% ipython --no-banner

In [1]: import numpy as np

In [2]: from numpy import linalg as LA

In [3]: np.set_printoptions(suppress=True, linewidth=100)

In [4]: M = np.load("dump.npy")

In [5]: M
Out[5]: 
array([[0, 2, 2, 2, 0],
       [0, 0, 1, 0, 2],
       [0, 0, 0, 1, 1],
       [0, 0, 0, 0, 1],
       [0, 0, 0, 0, 0]])

In [6]: Uu, sigma, vt = LA.svd(M)

In [7]: evecs = vt[:(sigma > 1e-8).sum()]

In [8]: rng = np.random.default_rng(52995)

In [9]: vec = M[2] + 5 * M[4] + rng.integers(2) * np.eye(5)[1]

In [10]: vec
Out[10]: array([0., 1., 0., 1., 1.])

In [11]: np.round(LA.norm(vec - evecs.T @ evecs @ vec), 1)
Out[11]: np.float64(0.0)

In [12]: LA.matrix_rank(np.vstack([M, vec]))
Out[12]: np.int64(4)

In [13]: np.allclose(evecs.T @ evecs @ vec, vec)
Out[13]: True

In [14]: np.round(np.sort(LA.eigvals(M)), 1)
Out[14]: array([0., 0., 0., 0., 0.])

In [15]: P = np.triu(np.array([[1, 2, 1, 3, 3],
    ...:     [3, 1, 1, 0, 3],
    ...:     [1, 2, 0, 1, 1],
    ...:     [3, 2, 3, 3, 0],
    ...:     [1, 1, 2, 3, 1]]), 1) + np.eye(5)

In [16]: Y = P @ M @ LA.inv(P)

In [17]: round(LA.det(Y), 1)
Out[17]: np.float64(0.0)

In [18]: np.poly(Y)
Out[18]: array([1., 0., 0., 0., 0., 0.])

In [19]: P @ M - M @ P
Out[19]: 
array([[ 0.,  0.,  0., -1.,  0.],
       [ 0.,  0.,  0.,  0.,  0.],
       [ 0.,  0.,  0.,  0.,  1.],
       [ 0.,  0.,  0.,  0.,  0.],
       [ 0.,  0.,  0.,  0.,  0.]])

In [20]: np.unique(M.round(6), axis=0).shape
Out[20]: (5, 5)

In [21]: np.round(np.trace(LA.pinv(M) @ M), 1)
Out[21]: np.float64(4.0)

In [22]: np.allclose(M[:-1].T @ LA.lstsq(M[:-1].T, M[-1])[0], M[-1])
Out[22]: True

In [23]: LA.lstsq(M[:-1].T, M[-1])[2]
Out[23]: np.int32(4)

In [24]: np.abs(np.diag(LA.qr(M)[1])) > 1e-9
Out[24]: array([False, False, False, False, False])

In [25]: Y = np.array([[3, -3], [2, -1], [2, -2]])

In [26]: W0 = np.tile(Y, (2, 3))

In [27]: W0
Out[27]: 
array([[ 3, -3,  3, -3,  3, -3],
       [ 2, -1,  2, -1,  2, -1],
       [ 2, -2,  2, -2,  2, -2],
       [ 3, -3,  3, -3,  3, -3],
       [ 2, -1,  2, -1,  2, -1],
       [ 2, -2,  2, -2,  2, -2]])

In [28]: np.round(W0 @ LA.pinv(W0) @ W0, 1)
Out[28]: 
array([[ 3., -3.,  3., -3.,  3., -3.],
       [ 2., -1.,  2., -1.,  2., -1.],
       [ 2., -2.,  2., -2.,  2., -2.],
       [ 3., -3.,  3., -3.,  3., -3.],
       [ 2., -1.,  2., -1.,  2., -1.],
       [ 2., -2.,  2., -2.,  2., -2.]])

In [29]: LA.lstsq(W0[:-1].T, W0[-1])[2]
Out[29]: np.int32(2)

In [30]: round(float(np.trace(LA.pinv(W0) @ W0)), 1)
Out[30]: 2.0

In [31]: Y = W0 / LA.norm(W0, axis=1, keepdims=True)

In [32]: C2 = Y @ Y.T

In [33]: np.round(LA.norm(Y, axis=1), 1)
Out[33]: array([1., 1., 1., 1., 1., 1.])

In [34]: (C2 - 2 * np.eye(6)).round(6).argmax(axis=1)
Out[34]: array([2, 4, 0, 0, 1, 0])

In [35]: np.round(np.degrees(np.arccos(np.clip(C2[5, 1], -1, 1))), 1)
Out[35]: np.float64(18.4)

In [36]: C2.round(1)
Out[36]: 
array([[1. , 0.9, 1. , 1. , 0.9, 1. ],
       [0.9, 1. , 0.9, 0.9, 1. , 0.9],
       [1. , 0.9, 1. , 1. , 0.9, 1. ],
       [1. , 0.9, 1. , 1. , 0.9, 1. ],
       [0.9, 1. , 0.9, 0.9, 1. , 0.9],
       [1. , 0.9, 1. , 1. , 0.9, 1. ]])

In [37]: (np.abs(C2) > 0.9).astype(int)
Out[37]: 
array([[1, 1, 1, 1, 1, 1],
       [1, 1, 1, 1, 1, 1],
       [1, 1, 1, 1, 1, 1],
       [1, 1, 1, 1, 1, 1],
       [1, 1, 1, 1, 1, 1],
       [1, 1, 1, 1, 1, 1]])

In [38]: np.argwhere(np.triu(np.abs(C2) > 0.95, 1))
Out[38]: 
array([[0, 2],
       [0, 3],
       [0, 5],
       [1, 4],
       [2, 3],
       [2, 5],
       [3, 5]])
